$ python3 -q
>>> import numpy as np
>>> np.set_printoptions(suppress=True, linewidth=140)
>>> m1 = np.tril(np.array([[-2, 7, 0, -9, 8, -8, 9, -2, 8, 8, -8],
...     [4, -1, 4, -8, 7, -4, 1, 5, -3, 7, -3],
...     [1, 2, 8, -8, 2, 3, 9, 7, -1, 6, -2],
...     [6, 9, -2, -7, -3, 7, -7, 8, 7, -9, -2],
...     [-9, 0, 7, -9, 5, -4, 1, 6, 9, -4, -4],
...     [4, 1, 0, 7, 9, 6, -5, -4, 9, -4, 5],
...     [-3, -7, 9, 7, 4, 9, -3, -6, 6, -9, -6],
...     [-8, 5, 2, 3, -8, 7, 5, -1, -1, -4, 1],
...     [-2, 5, 3, -5, -3, -1, -2, -8, -4, -8, -1],
...     [9, 5, 5, -3, 2, 2, 6, -8, 1, 2, 7],
...     [-4, 9, 9, -9, -1, -6, -7, 3, 7, 3, 0]]), -1) + np.eye(11, dtype=int)
>>> m1
array([[ 1,  0,  0,  0,  0,  0,  0,  0,  0,  0,  0],
       [ 4,  1,  0,  0,  0,  0,  0,  0,  0,  0,  0],
       [ 1,  2,  1,  0,  0,  0,  0,  0,  0,  0,  0],
       [ 6,  9, -2,  1,  0,  0,  0,  0,  0,  0,  0],
       [-9,  0,  7, -9,  1,  0,  0,  0,  0,  0,  0],
       [ 4,  1,  0,  7,  9,  1,  0,  0,  0,  0,  0],
       [-3, -7,  9,  7,  4,  9,  1,  0,  0,  0,  0],
       [-8,  5,  2,  3, -8,  7,  5,  1,  0,  0,  0],
       [-2,  5,  3, -5, -3, -1, -2, -8,  1,  0,  0],
       [ 9,  5,  5, -3,  2,  2,  6, -8,  1,  1,  0],
       [-4,  9,  9, -9, -1, -6, -7,  3,  7,  3,  1]])
>>> np.argsort(-np.linalg.norm(m1, axis=0).round(6), kind="stable")[:3]
array([0, 3, 1])
>>> [round(float(x), 4) for x in np.linalg.svd(m1, compute_uv=False)[:3]]
[25.4571, 20.8952, 17.0808]
>>> rng = np.random.default_rng(682)
>>> z = rng.permutation(11)
>>> z
array([ 1,  4,  7,  5,  0,  9,  3, 10,  2,  8,  6])
>>> Y = m1[z][:, z]
>>> round(float(np.linalg.det(Y)), 4), np.round(np.linalg.det(m1[z]), 4)
(1.0, np.float64(-1.0))
>>> Y
array([[ 1,  0,  0,  0,  4,  0,  0,  0,  0,  0,  0],
       [ 0,  1,  0,  0, -9,  0, -9,  0,  7,  0,  0],
       [ 5, -8,  1,  7, -8,  0,  3,  0,  2,  0,  5],
       [ 1,  9,  0,  1,  4,  0,  7,  0,  0,  0,  0],
       [ 0,  0,  0,  0,  1,  0,  0,  0,  0,  0,  0],
       [ 5,  2, -8,  2,  9,  1, -3,  0,  5,  1,  6],
       [ 9,  0,  0,  0,  6,  0,  1,  0, -2,  0,  0],
       [ 9, -1,  3, -6, -4,  3, -9,  1,  9,  7, -7],
       [ 2,  0,  0,  0,  1,  0,  0,  0,  1,  0,  0],
       [ 5, -3, -8, -1, -2,  0, -5,  0,  3,  1, -2],
       [-7,  4,  0,  9, -3,  0,  7,  0,  9,  0,  1]])
>>> np.trace(Y)
np.int64(11)
>>> np.round(np.sort(np.abs(np.linalg.eigvals(Y))), 4)
array([1., 1., 1., 1., 1., 1., 1., 1., 1., 1., 1.])
>>> arr = np.load("m.npy")
>>> arr
array([[ 0.8354, -4.2153,  2.5381,  0.3025],
       [-2.1895, -4.49  , -0.1786, -0.1194],
       [-1.3753, -4.5643,  1.2172,  0.8909],
       [ 1.5697, -2.1992, -3.0775, -2.8685],
       [-3.3442,  1.6263,  3.3193, -0.3917],
       [ 1.5423, -3.93  , -1.7911,  1.992 ],
       [ 0.6342,  4.1123, -0.5141, -2.7245],
       [ 0.2719,  1.3379,  3.1159, -3.6643],
       [ 3.8032, -0.0842, -3.2067,  0.4962],
       [-3.5903,  2.8852,  1.9087, -0.377 ],
       [ 3.8401, -0.1458,  3.1013,  0.7837],
       [-0.6259, -4.0187,  0.616 ,  2.8424],
       [-1.3367,  1.9438,  4.3963,  0.3278],
       [ 0.8313, -0.19  , -2.5509,  4.2149],
       [-0.5736, -4.956 ,  0.2418,  0.2251],
       [ 0.8737,  0.9248, -0.4947,  4.8101],
       [-1.6049, -1.9638, -3.9914,  1.6237],
       [ 1.8093,  0.9357,  3.8971, -2.3799],
       [ 3.8517,  3.0994, -0.1878, -0.7233],
       [-4.7186,  0.4528, -1.3122, -0.8989],
       [ 1.4599, -4.0679, -1.4593,  2.0473],
       [-0.4498,  0.4221,  4.4338, -2.2273],
       [-0.7375,  2.4092, -0.6176,  4.2744],
       [ 2.5085, -0.8088, -3.1314,  2.8719]])
>>> cen = (arr - arr.mean(axis=0)) / arr.std(axis=0)
>>> np.round(cen.std(axis=0), 4)
array([1., 1., 1., 1.])
>>> c = np.linalg.lstsq(np.delete(cen, 2, axis=1), cen[:, 2])[0]
>>> np.round(1 - np.var(cen[:, 2] - np.delete(cen, 2, axis=1) @ c), 4)
np.float64(0.2116)
>>> c.round(4)
array([-0.1692,  0.1515, -0.3552])
>>> W = np.array([[0, 0, 1, 0, 2], [2, 0, 1, 2, 0], [2, 0, 1, 1, 2], [0, 1, 1, 0, 2]])
>>> c = np.array([0, 0, 1, 0, 1])
>>> H = np.maximum(arr @ W + c, 0)
>>> np.linalg.matrix_rank(H)
np.int64(5)
>>> np.round((H > 0).mean(axis=0), 4)
array([0.4583, 0.5833, 0.625 , 0.4583, 0.75  ])
>>> W2 = np.array([[0, 1], [-2, 0], [1, 2], [1, 1], [-2, -1]])
>>> W @ W2
array([[-3,  0],
       [ 3,  6],
       [-2,  3],
       [-5,  0]])
>>> (H @ W2).round(6).argmax(axis=1)
array([1, 0, 1, 0, 1, 1, 1, 1, 1, 1, 1, 1, 1, 1, 1, 1, 1, 1, 1, 0, 1, 1, 1, 1])
>>> F = np.load("x.npy")
>>> F
array([[  5,   9,  -8],
       [ -4,   6,   0],
       [-11,  -1,  -6],
       [ -5, -10, -10],
       [ -5,  -8,  -9],
       [ -7, -14,  -4],
       [-12, -15,  -9],
       [ -6, -22,  -7],
       [  2, -27,  -3],
       [  8, -36,   3],
       [  8, -27,   9],
       [  3, -22,   5],
       [  8, -15,   3],
       [ 13, -21,  11],
       [ 22, -13,  15],
       [ 14,  -7,  17],
       [ 16, -13,  18],
       [  8, -18,  12],
       [ 15, -21,   8],
       [ 19, -23,  10],
       [ 15, -18,  13],
       [ 14, -15,  20],
       [ 18, -15,  24],
       [ 24, -24,  26],
       [ 32, -26,  28],
       [ 37, -29,  28],
       [ 40, -25,  29],
       [ 34, -30,  22],
       [ 25, -30,  15],
       [ 27, -31,  14],
       [ 27, -34,  10],
       [ 27, -32,  10],
       [ 24, -25,  19],
       [ 18, -26,  25],
       [ 20, -31,  28],
       [ 11, -30,  37]])
>>> W2 = F[[34, 4]].astype(float)
>>> for _ in range(5):
...     z = np.linalg.norm(F[:, None] - W2, axis=-1).argmin(axis=1)
...     W2 = np.array([F[z == j].mean(axis=0) for j in range(2)])
... 
>>> z
array([1, 1, 1, 1, 1, 1, 1, 1, 1, 0, 0, 1, 1, 0, 0, 0, 0, 0, 0, 0, 0, 0, 0, 0, 0, 0, 0, 0, 0, 0, 0, 0, 0, 0, 0, 0])
>>> W2.round(4)
array([[ 20.64  , -24.    ,  18.04  ],
       [ -2.9091, -10.8182,  -4.3636]])
>>> np.abs(W2[1] - W2[0]).argmax()
np.int64(0)
>>> T = np.stack([W2, 2 * W2, W2[::-1]])
>>> np.linalg.matrix_rank(T.reshape(3, -1))
np.int64(2)
>>> T.shape
(3, 2, 3)
>>> (T @ W2.T).shape
(3, 2, 2)
>>> np.round(np.einsum("bij,cij->bc", T, T), 4)
array([[1471.9884, 2943.9768,  241.7455],
       [2943.9768, 5887.9536,  483.4909],
       [ 241.7455,  483.4909, 1471.9884]])
>>> Y = F / np.sqrt((F ** 2).mean(axis=1, keepdims=True))
>>> np.round(np.linalg.norm(Y, axis=1), 4)
array([1.7321, 1.7321, 1.7321, 1.7321, 1.7321, 1.7321, 1.7321, 1.7321, 1.7321, 1.7321, 1.7321, 1.7321, 1.7321, 1.7321, 1.7321, 1.7321,
       1.7321, 1.7321, 1.7321, 1.7321, 1.7321, 1.7321, 1.7321, 1.7321, 1.7321, 1.7321, 1.7321, 1.7321, 1.7321, 1.7321, 1.7321, 1.7321,
       1.7321, 1.7321, 1.7321, 1.7321])
>>> Y[27].round(4)
array([ 1.1685, -1.031 ,  0.7561])
>>> cen = F - F.mean(axis=0)
>>> vecs = np.linalg.svd(cen)[2][:1]
>>> Y = cen - cen @ vecs.T @ vecs
>>> np.round(np.cov(cen @ vecs.T, rowvar=False), 4)
np.float64(365.7663)
>>> round(float(np.linalg.norm(Y) / np.linalg.norm(cen)), 4)
0.4681
>>> np.linalg.norm(Y, axis=1).round(6).argmax()
np.int64(35)
>>> feats = np.loadtxt("run11.csv", delimiter=",")
>>> feats
array([[ -9.077 ,  -1.109 ,   5.8625,   6.6045,  11.0764,   5.139 ,   0.0371,  20.5889,   4.0642,  11.8038,  54.0938],
       [  2.6802,  -1.5026,  -6.4921,  24.2981, -11.1705,  -0.0213,   6.6754,  23.4456, -17.2687,  -3.5878, -24.8265],
       [-13.9811, -14.828 ,   3.7322, -26.606 ,  15.248 ,   4.683 ,  -2.8699,  -2.5747,  -7.4275,  -7.2583, -19.1535],
       [  9.884 ,  -8.7771,  11.3765,  20.1786,  -0.3172,   4.4467,   0.0846,   3.3227,  18.7795,  -1.8059, -28.5081],
       [  3.544 ,  25.7059,   3.0259,  -7.2509,   6.1987,  -1.4415,  -0.6747,  12.6344, -10.8342,   0.4671, -39.9477],
       [ -8.6886, -10.6673,   7.9883,  -3.7027,  -0.158 ,  13.5976,  11.0693, -15.8693, -17.6899, -19.6912,  31.2023],
       [ -4.4496, -10.8909, -10.5519,  11.4911, -10.2168,  -0.1287,   1.6229,  17.1808,  -7.4412,  -7.5643,   8.374 ],
       [ -8.0948,   8.2438, -16.7971,   2.8166,   0.8074,   6.5928,   2.3826, -29.3837,  14.8223,  19.121 ,   9.4829],
       [ -7.2124,   8.3822,  -4.0052,  -9.4187,   4.5903, -12.9975, -12.2538,  18.5535,   7.6299,  19.8782,  -0.3398],
       [-15.7047,   1.4302,   8.9218,   7.9774,  -3.7905,  25.9185,  -3.8996,   2.9378,  -4.2016,  -7.8065,   4.4351],
       [ -0.4922,  -7.5782,   9.6059,   6.2859,  -1.9716,   1.037 ,  -3.9632, -34.2006, -13.4602,  -8.6802,  15.422 ],
       [ -2.3363,  17.6277,  10.4501,   3.3855,  -3.1451,  25.132 ,   7.731 ,  -8.0377,  -8.9681,  -0.2275, -20.1566],
       [ -8.9728,  20.3322,  -5.8703,  -6.7668,  13.2837, -10.437 ,   1.0877, -11.2273,  28.7465, -14.5026,  -3.6546],
       [  0.4475, -22.9963,  13.1455,  22.8579,   9.3146,  -7.4316,   0.7263, -39.767 , -36.6598, -31.842 , -55.9259]])
>>> Y = np.c_[feats[:, :1] @ np.array([[-2]]), np.array([2, 2, 2, 2, 2, 3, 1, 2, 1, 2, 3, 2, 0, 3])]
>>> Y
array([[ 18.154 ,   2.    ],
       [ -5.3604,   2.    ],
       [ 27.9622,   2.    ],
       [-19.768 ,   2.    ],
       [ -7.088 ,   2.    ],
       [ 17.3772,   3.    ],
       [  8.8992,   1.    ],
       [ 16.1896,   2.    ],
       [ 14.4248,   1.    ],
       [ 31.4094,   2.    ],
       [  0.9844,   3.    ],
       [  4.6726,   2.    ],
       [ 17.9456,   0.    ],
       [ -0.895 ,   3.    ]])
>>> np.linalg.matrix_rank(Y)
np.int64(2)
>>> np.round(np.linalg.norm(np.linalg.qr(feats)[0].T @ Y, axis=0) ** 2 / ((Y ** 2).sum(axis=0) + 1e-12), 4)
array([1.    , 0.7375])
>>> np.round(np.linalg.lstsq(feats, Y[:, 0])[0], 4) + 0
array([-2.,  0.,  0.,  0.,  0.,  0.,  0.,  0.,  0.,  0.,  0.])
>>> np.linalg.matrix_rank(np.c_[feats, Y])
np.int64(12)
